$ python3 -q
>>> import numpy as np
>>> np.set_printoptions(precision=1, suppress=True, linewidth=160, floatmode="fixed")
>>> rnd = lambda a: np.round(a, 1) + 0
>>> arr = np.load("data.npy")
>>> arr
array([[ 0.3, -3.8, -0.5, -2.6],
       [ 0.2,  6.3,  0.0,  3.2],
       [ 0.4,  1.8,  0.3,  1.2],
       [ 0.2,  4.0,  0.2,  1.8]])
>>> Q = arr.astype(float).copy()
>>> for j in range(4):
...     Q[:, j] -= Q[:, :j] @ (Q[:, :j].T @ Q[:, j])
...     Q[:, j] /= np.linalg.norm(Q[:, j])
... 
>>> rnd(Q.T @ arr)
array([[0.6, 2.9, 0.0, 1.2],
       [0.0, 8.1, 0.4, 4.4],
       [0.0, 0.0, 0.5, 0.5],
       [0.0, 0.0, 0.0, 0.4]])
>>> x = np.array([8, 1, 4, 3])
>>> arr @ np.eye(4)[2]
array([-0.5,  0.0,  0.3,  0.2])
>>> np.sign((arr @ x).round(6))
array([-1.0,  1.0,  1.0,  1.0])
>>> (arr @ x).argmax()
np.int64(1)
>>> np.linalg.norm(arr @ x) <= np.linalg.norm(arr, 2) * np.linalg.norm(x) + 1e-9
np.True_
>>> r0 = np.array([0, 2, 3, 0])
>>> data = r0[np.abs(np.subtract.outer(np.arange(4), np.arange(4)))]
>>> data
array([[0, 2, 3, 0],
       [2, 0, 2, 3],
       [3, 2, 0, 2],
       [0, 3, 2, 0]])
>>> Q, evecs = np.linalg.qr(data[:, :2])[0], np.linalg.qr(data[:, 2:])[0]
>>> s = np.linalg.svd(Q.T @ evecs, compute_uv=False)
>>> (s > 0.9).sum()
np.int64(1)
>>> rnd(np.degrees(np.arccos(s.clip(0, 1))))
array([11.0, 45.2])
>>> print(rnd(s))
[1.0 0.7]
>>> rng = np.random.default_rng(745)
>>> labels = rng.permutation(4)
>>> print(labels)
[0 1 3 2]
>>> out = data[labels][:, labels]
>>> np.diag(out)
array([0, 0, 0, 0])
>>> np.trace(out)
np.int64(0)
>>> print(rnd(np.sort(np.abs(np.linalg.eigvals(out)))))
[0.4 2.4 4.1 6.1]
>>> rnd(np.linalg.det(out)), rnd(np.linalg.det(data[labels]))
(np.float64(25.0), np.float64(-25.0))
>>> gram = data.T @ data
>>> np.linalg.matrix_rank(gram)
np.int64(4)
>>> np.trace(gram), (data ** 2).sum()
(np.int64(60), np.int64(60))
>>> np.diag(gram)
array([13, 17, 17, 13])
>>> np.allclose(gram, gram.T)
True
>>> Q = data.astype(float).copy()
>>> for j in range(4):
...     Q[:, j] -= Q[:, :j] @ (Q[:, :j].T @ Q[:, j])
...     Q[:, j] /= np.linalg.norm(Q[:, j])
... 
>>> rnd(Q)
array([[ 0.0,  0.5,  0.5, -0.7],
       [ 0.6, -0.2,  0.7,  0.4],
       [ 0.8,  0.2, -0.5, -0.3],
       [ 0.0,  0.8,  0.0,  0.6]])
>>> print(rnd(Q.T @ Q))
[[1.0 0.0 0.0 0.0]
 [0.0 1.0 0.0 0.0]
 [0.0 0.0 1.0 0.0]
 [0.0 0.0 0.0 1.0]]
>>> X = np.array([[6, 2, 4, 3], [2, 6, 3, 0], [4, 3, 4, 1], [3, 0, 1, 4]])
>>> evals, evecs = np.linalg.eigh(X)
>>> rnd(evals)
array([ 0.3,  2.0,  5.5, 12.1])
>>> rnd(evecs.T @ evecs)
array([[1.0, 0.0, 0.0, 0.0],
       [0.0, 1.0, 0.0, 0.0],
       [0.0, 0.0, 1.0, 0.0],
       [0.0, 0.0, 0.0, 1.0]])
>>> print(rnd(np.linalg.svd(X, compute_uv=False)))
[12.1  5.5  2.0  0.3]
>>> np.abs(evecs[:, -1]).round(6).argmax()
np.int64(0)
>>> def softmax(z):
...     e = np.exp(z - z.max(axis=-1, keepdims=True))
...     return e / e.sum(axis=-1, keepdims=True)
... 
>>> rnd(softmax(10 * X[3]))
array([0.0, 0.0, 0.0, 1.0])
>>> S = X @ X.T / np.sqrt(4)
>>> rnd(softmax(S + np.triu(np.full(S.shape, -np.inf), 1)))
array([[1.0, 0.0, 0.0, 0.0],
       [0.0, 1.0, 0.0, 0.0],
       [1.0, 0.0, 0.0, 0.0],
       [1.0, 0.0, 0.0, 0.0]])
>>> softmax(S).round(6).argmax(axis=1)
array([0, 1, 0, 0])
